>>> import numpy as np
>>> np.set_printoptions(suppress=True, linewidth=160)
>>> F = np.load("block3.npy")
>>> F
array([[ -0.78,  14.17,  -6.33,  -3.52,  18.48,   0.96,   3.22],
       [ -7.73, -11.82, -29.82,  13.44,  37.24,  -9.45, -18.09],
       [ -0.05,  14.96,  -3.88,  -4.38,  18.91,   0.28,   4.66],
       [ -8.56, -14.11, -29.36,  12.74,  37.89,  -7.49, -18.88],
       [ -0.16,  12.31,  -5.23,  -5.21,  19.44,  -1.07,   3.46],
       [ -0.77,  13.4 ,  -7.9 ,  -4.88,  18.58,  -0.36,   1.53],
       [ -0.06,  13.21,  -5.92,  -4.68,  19.6 ,  -0.33,   3.37],
       [ -7.22, -11.39, -31.57,  13.49,  36.71,  -7.68, -16.91],
       [ -8.27, -10.41, -29.04,  14.14,  37.55,  -6.93, -19.02],
       [ -0.47,  13.03,  -7.03,  -1.77,  17.95,   0.83,   2.27],
       [ -7.92, -12.99, -30.06,  15.22,  38.77,  -8.75, -17.64],
       [  0.37,  13.57,  -5.24,  -5.68,  18.41,   0.89,   0.84],
       [ -1.19,  13.15,  -6.77,  -6.46,  18.08,  -0.3 ,   3.72],
       [ -0.35,  14.79,  -6.31,  -3.17,  18.85,   0.85,   4.98],
       [ -7.51, -12.48, -29.63,  14.59,  37.21,  -6.89, -17.23],
       [ -1.24,  13.73,  -6.74,  -2.39,  17.91,   0.74,   4.58],
       [ -7.73, -13.42, -30.75,  14.71,  38.14,  -9.05, -18.9 ],
       [ -0.18,  13.26,  -4.65,  -2.02,  19.89,  -1.08,   3.15],
       [ -1.49,  13.86,  -5.57,  -5.33,  17.64,   0.67,   5.4 ],
       [ -7.62, -11.08, -30.65,  13.  ,  38.25,  -7.32, -17.31],
       [ -5.81, -10.53, -28.94,  12.7 ,  37.94,  -7.88, -18.14],
       [ -7.8 , -12.06, -30.01,  14.32,  38.27,  -8.36, -18.25],
       [  1.53,  13.3 ,  -6.17,  -3.94,  18.05,   1.56,   4.28],
       [ -2.09,  16.06,  -6.46,  -4.89,  16.78,   0.46,   3.97],
       [  0.98,  13.71,  -6.39,  -3.95,  18.6 ,  -0.36,   3.37],
       [  0.19,  12.44,  -5.39,  -4.74,  17.04,   1.52,   3.22],
       [  0.3 ,  15.22,  -4.82,  -3.56,  18.65,   0.14,   2.91],
       [  0.32,  15.53,  -4.71,  -4.92,  16.99,   1.5 ,   4.68],
       [ -8.47, -12.2 , -29.26,  13.12,  36.63,  -7.32, -18.31],
       [  0.04,  13.78,  -5.01,  -5.18,  17.19,   0.4 ,   4.16],
       [ -6.55, -12.86, -30.88,  13.53,  38.77,  -7.45, -16.93],
       [  1.73,  14.74,  -5.25,  -4.1 ,  19.24,   0.62,   4.31],
       [ -7.59, -12.71, -28.29,  13.85,  39.47,  -8.82, -17.53],
       [ -8.23, -11.58, -29.34,  14.09,  38.3 ,  -7.31, -18.14],
       [ -8.81, -12.4 , -30.76,  13.7 ,  36.66,  -8.69, -19.26],
       [ -4.26, -10.34, -29.32,  13.77,  37.32,  -8.29, -16.65],
       [  0.49,  13.02,  -6.43,  -1.68,  16.86,  -1.03,   3.5 ],
       [ -7.51, -10.44, -30.35,  13.67,  40.15,  -9.2 , -18.3 ]])
>>> Uu, sig, Vh = np.linalg.svd(F)
>>> sig.round(2)
array([235.93,  98.28,   6.84,   6.24,   5.2 ,   5.  ,   4.35])
>>> Y = Uu[:, :2] @ np.diag(sig[:2]) @ Vh[:2]
>>> round(float(np.abs(F - Y).max()), 2)
2.91
>>> np.linalg.matrix_rank(Y)
np.int64(2)
